$ python3 -q
>>> import numpy as np
>>> np.set_printoptions(precision=3, suppress=True, linewidth=160, legacy="1.25")
>>> feats = np.loadtxt("a.csv", delimiter=",")
>>> feats
array([[0., 0., 0., 0., 0., 0.],
       [0., 0., 1., 0., 0., 0.],
       [0., 1., 0., 0., 0., 1.],
       [0., 0., 0., 0., 0., 0.],
       [0., 0., 0., 0., 0., 0.],
       [0., 0., 1., 0., 0., 0.]])
>>> # column 3 repeats column 0
>>> w, evecs = np.linalg.eigh(feats)
>>> np.round(evecs @ np.diag(w) @ evecs.T, 3) + 0
array([[0., 0., 0., 0., 0., 0.],
       [0., 0., 1., 0., 0., 0.],
       [0., 1., 0., 0., 0., 1.],
       [0., 0., 0., 0., 0., 0.],
       [0., 0., 0., 0., 0., 0.],
       [0., 0., 1., 0., 0., 0.]])
>>> (w > 1e-8).sum(), (w < -1e-8).sum()
(1, 1)
>>> np.abs(evecs[:, -1]).round(6).argmax()
2
>>> np.round(evecs.T @ evecs, 3) + 0
array([[1., 0., 0., 0., 0., 0.],
       [0., 1., 0., 0., 0., 0.],
       [0., 0., 1., 0., 0., 0.],
       [0., 0., 0., 1., 0., 0.],
       [0., 0., 0., 0., 1., 0.],
       [0., 0., 0., 0., 0., 1.]])
>>> w.sum(), np.trace(feats)
(0.0, 0.0)
>>> np.linalg.svd(feats, compute_uv=False)
array([1.414, 1.414, 0.   , 0.   , 0.   , 0.   ])
>>> np.round(evecs.T @ feats @ evecs, 3) + 0
array([[-1.414,  0.   ,  0.   ,  0.   ,  0.   ,  0.   ],
       [ 0.   ,  0.   ,  0.   ,  0.   ,  0.   ,  0.   ],
       [ 0.   ,  0.   ,  0.   ,  0.   ,  0.   ,  0.   ],
       [ 0.   ,  0.   ,  0.   ,  0.   ,  0.   ,  0.   ],
       [ 0.   ,  0.   ,  0.   ,  0.   ,  0.   ,  0.   ],
       [ 0.   ,  0.   ,  0.   ,  0.   ,  0.   ,  1.414]])
>>> w.round(3) + 0
array([-1.414,  0.   ,  0.   ,  0.   ,  0.   ,  1.414])
>>> U, sig, Vt = np.linalg.svd(feats)
>>> evecs = Vt[:(sig > 1e-8).sum()]
>>> rng = np.random.default_rng(77333)
>>> x0 = feats[4] + 2 * feats[3] + rng.integers(2) * np.eye(6)[0]
>>> x0
array([1., 0., 0., 0., 0., 0.])
>>> round(float(np.linalg.norm(x0 - evecs.T @ evecs @ x0)), 3)
1.0
>>> r = np.linalg.matrix_rank(feats)
>>> r
2
>>> null = np.linalg.svd(feats)[2][r:].T
>>> [int(np.linalg.matrix_rank(feats[:i])) for i in range(1, len(feats) + 1)]
[0, 1, 2, 2, 2, 2]
>>> null.shape
(6, 4)
>>> [int(np.linalg.matrix_rank(feats[:, :j + 1])) for j in range(6)]
[0, 1, 2, 2, 2, 2]
>>> [int(np.linalg.matrix_rank(np.delete(feats, i, axis=0))) for i in range(6)]
[2, 2, 1, 2, 2, 2]
